$ python3 -q
>>> import numpy as np
>>> from numpy import linalg as LA
>>> np.set_printoptions(precision=1, suppress=True, linewidth=200, floatmode="fixed")
>>> J = np.tril(np.array([[0, 2, 1, 2, 0, 1, 0, 1],
...     [1, 0, 2, 2, 2, 2, 0, 2],
...     [2, 1, 1, 2, 0, 1, 0, 1],
...     [2, 2, 2, 2, 1, 0, 1, 2],
...     [0, 2, 1, 2, 1, 0, 1, 2],
...     [1, 0, 0, 1, 0, 0, 2, 2],
...     [2, 0, 1, 1, 1, 2, 1, 1],
...     [0, 2, 0, 1, 0, 2, 1, 0]]), -1) + np.eye(8, dtype=int)
>>> print(J)
[[1 0 0 0 0 0 0 0]
 [1 1 0 0 0 0 0 0]
 [2 1 1 0 0 0 0 0]
 [2 2 2 1 0 0 0 0]
 [0 2 1 2 1 0 0 0]
 [1 0 0 1 0 1 0 0]
 [2 0 1 1 1 2 1 0]
 [0 2 0 1 0 2 1 1]]
>>> w1 = np.array([[0, -1, -1],
...     [-1, -1, -3],
...     [1, -1, -3],
...     [-3, -2, 0],
...     [-1, 2, 2],
...     [-1, 0, -1],
...     [0, 1, -3],
...     [2, 1, -3]])
>>> b = np.array([-2, 1, -3])
>>> H = np.maximum(J @ w1 + b, 0)
>>> print(LA.matrix_rank(H))
0
>>> print((H > 0).mean(axis=0))
[0.0 0.0 0.0]
>>> C = np.array([[2, 0], [1, -1], [-2, 1]])
>>> print(w1 @ C)
[[ 1  0]
 [ 3 -2]
 [ 7 -2]
 [-8  2]
 [-4  0]
 [ 0 -1]
 [ 7 -4]
 [11 -4]]
>>> print(H @ C)
[[0 0]
 [0 0]
 [0 0]
 [0 0]
 [0 0]
 [0 0]
 [0 0]
 [0 0]]
>>> print((H @ C).round(6).argmax(axis=1))
[0 0 0 0 0 0 0 0]
>>> f = np.array([-2, -1, -3, 2, 1, 0, 3, 1])
>>> other = J + np.outer(f, np.eye(8)[1])
>>> print(np.round(LA.det(other) / LA.det(J), 1), np.round(1 + LA.solve(J, f)[1], 1))
2.0 2.0
>>> print(LA.matrix_rank(other - J))
1
>>> print(LA.matrix_rank(LA.inv(other) - LA.inv(J), tol=1e-8))
1
>>> x0 = np.array([9, 5, 1, 9, 1, 9, 8, 2])
>>> rhs = J @ x0
>>> b, lr = np.zeros(8), 1 / LA.norm(J, 2) ** 2
>>> for i in range(3):
...     b -= lr * J.T @ (J @ b - rhs)
...     if i % 1 == 0: print(i, round(LA.norm(J @ b - rhs), 1))
... 
0 18.2
1 13.8
2 10.6
>>> print(round(LA.cond(J), 1))
66.5
>>> print(np.allclose(J, J.T))
False
>>> print(np.allclose(J @ J.T, J.T @ J))
False
>>> print(LA.matrix_power(J, 2))
[[ 1  0  0  0  0  0  0  0]
 [ 2  1  0  0  0  0  0  0]
 [ 5  2  1  0  0  0  0  0]
 [10  6  4  1  0  0  0  0]
 [ 8  9  6  4  1  0  0  0]
 [ 4  2  2  2  0  1  0  0]
 [10  5  5  6  2  4  1  0]
 [ 8  6  3  5  1  6  2  1]]
>>> print(np.sort(np.abs(LA.eigvals(J))))
[1.0 1.0 1.0 1.0 1.0 1.0 1.0 1.0]
>>> print(round(float(np.abs(LA.eigvals(J)).max()), 1))
1.0
>>> print((J + J.T) / 2)
[[1.0 0.5 1.0 1.0 0.0 0.5 1.0 0.0]
 [0.5 1.0 0.5 1.0 1.0 0.0 0.0 1.0]
 [1.0 0.5 1.0 1.0 0.5 0.0 0.5 0.0]
 [1.0 1.0 1.0 1.0 1.0 0.5 0.5 0.5]
 [0.0 1.0 0.5 1.0 1.0 0.0 0.5 0.0]
 [0.5 0.0 0.0 0.5 0.0 1.0 1.0 1.0]
 [1.0 0.0 0.5 0.5 0.5 1.0 1.0 0.5]
 [0.0 1.0 0.0 0.5 0.0 1.0 0.5 1.0]]
